$ python3 -q
>>> import numpy as np
>>> np.set_printoptions(suppress=True, linewidth=100)
>>> feats = np.array([[1.9, 0.8, 3.0],
...     [0.3, 0.8, 3.2],
...     [0.0, 0.4, 1.2],
...     [0.2, 2.2, 9.1],
...     [-1.8, -0.2, -1.0],
...     [-0.7, 1.2, 4.9],
...     [-0.2, 1.2, 4.6],
...     [0.8, 0.8, 3.1],
...     [-1.4, -0.5, -2.2],
...     [-0.8, 0.0, -0.1],
...     [0.6, 0.5, 2.0],
...     [-1.4, -0.2, -0.9],
...     [0.8, 1.3, 5.5],
...     [0.4, -0.1, -0.4],
...     [0.9, 0.6, 2.1],
...     [1.4, -0.2, -1.1],
...     [-1.2, 0.5, 1.9],
...     [-1.9, -1.0, -4.1]])
>>> # column 2 dominates
>>> Xs = feats - feats.mean(axis=1)
Traceback (most recent call last):
  File "<python-input-4>", line 1, in <module>
    Xs = feats - feats.mean(axis=1)
         ~~~~~~^~~~~~~~~~~~~~~~~~~~
ValueError: operands could not be broadcast together with shapes (18,3) (18,) 
>>> Xs = feats - feats.mean(axis=0)
>>> U, sigma, Vh = np.linalg.svd(Xs, full_matrices=False)
>>> np.round(Vh[0] * np.sign(Vh[0, np.abs(Vh[0]).argmax()]), 1)
array([0.2, 0.2, 1. ])
>>> np.abs(Vh[0]).argmax()
np.int64(2)
>>> np.searchsorted(np.cumsum(sigma ** 2) / (sigma ** 2).sum(), 0.9) + 1
np.int64(1)
>>> np.abs(U[:, 0]).argmax()
np.int64(3)
>>> sigma.round(1)
array([13.7,  4.1,  0.1])
>>> (np.sign(U[:, 0]) == np.sign(U[0, 0])).astype(int)
array([1, 1, 0, 1, 0, 1, 1, 1, 0, 0, 1, 0, 1, 0, 1, 0, 1, 0])
>>> np.linalg.matrix_rank(Xs)
np.int64(3)
>>> vec = np.array([-3, -1, 3])
>>> y = feats @ vec
>>> c, lr = np.zeros(3), 1 / np.linalg.norm(feats, 2) ** 2
>>> for i in range(150):
...     c -= lr * feats.T @ (feats @ c - y)
...     if i % 50 == 0: print(i, round(np.linalg.norm(feats @ c - y), 1))
... 
0 13.2
50 0.4
100 0.3
>>> np.round(np.linalg.cond(feats), 1)
np.float64(76.9)
>>> blk = np.stack([feats, 3 * feats, feats[::-1]])
>>> blk.shape
(3, 18, 3)
>>> (blk @ feats.T).shape
(3, 18, 18)
>>> np.linalg.matrix_rank(blk)
array([3, 3, 3])
>>> np.linalg.matrix_rank(blk.reshape(3, -1))
np.int64(2)
>>> np.argsort(-np.linalg.norm(feats, axis=0).round(6), kind="stable")[:3]
array([2, 0, 1])
>>> round(np.log10(np.linalg.cond(feats)))
2
>>> np.round(np.linalg.norm(feats, 2) / np.linalg.norm(feats), 1)
np.float64(1.0)
>>> [round(float(x), 1) for x in np.linalg.svd(feats, compute_uv=False)[:3]]
[15.6, 4.3, 0.2]
>>> arr = np.load("w.npy")
>>> arr.round(1) + 0
array([[ 0. , -0.1],
       [-0.1,  1. ]])
>>> # column 1 dominates
>>> r0, v = arr[1], arr[0]
>>> round(r0 @ v, 1)
np.float64(-0.1)
>>> pr = (r0 @ v) / (r0 @ r0) * r0
>>> np.round(np.outer(r0, v), 1) + 0
array([[ 0. ,  0. ],
       [ 0. , -0.1]])
>>> np.linalg.matrix_rank(np.outer(r0, v))
np.int64(1)
>>> pr.round(1) + 0
array([ 0. , -0.1])
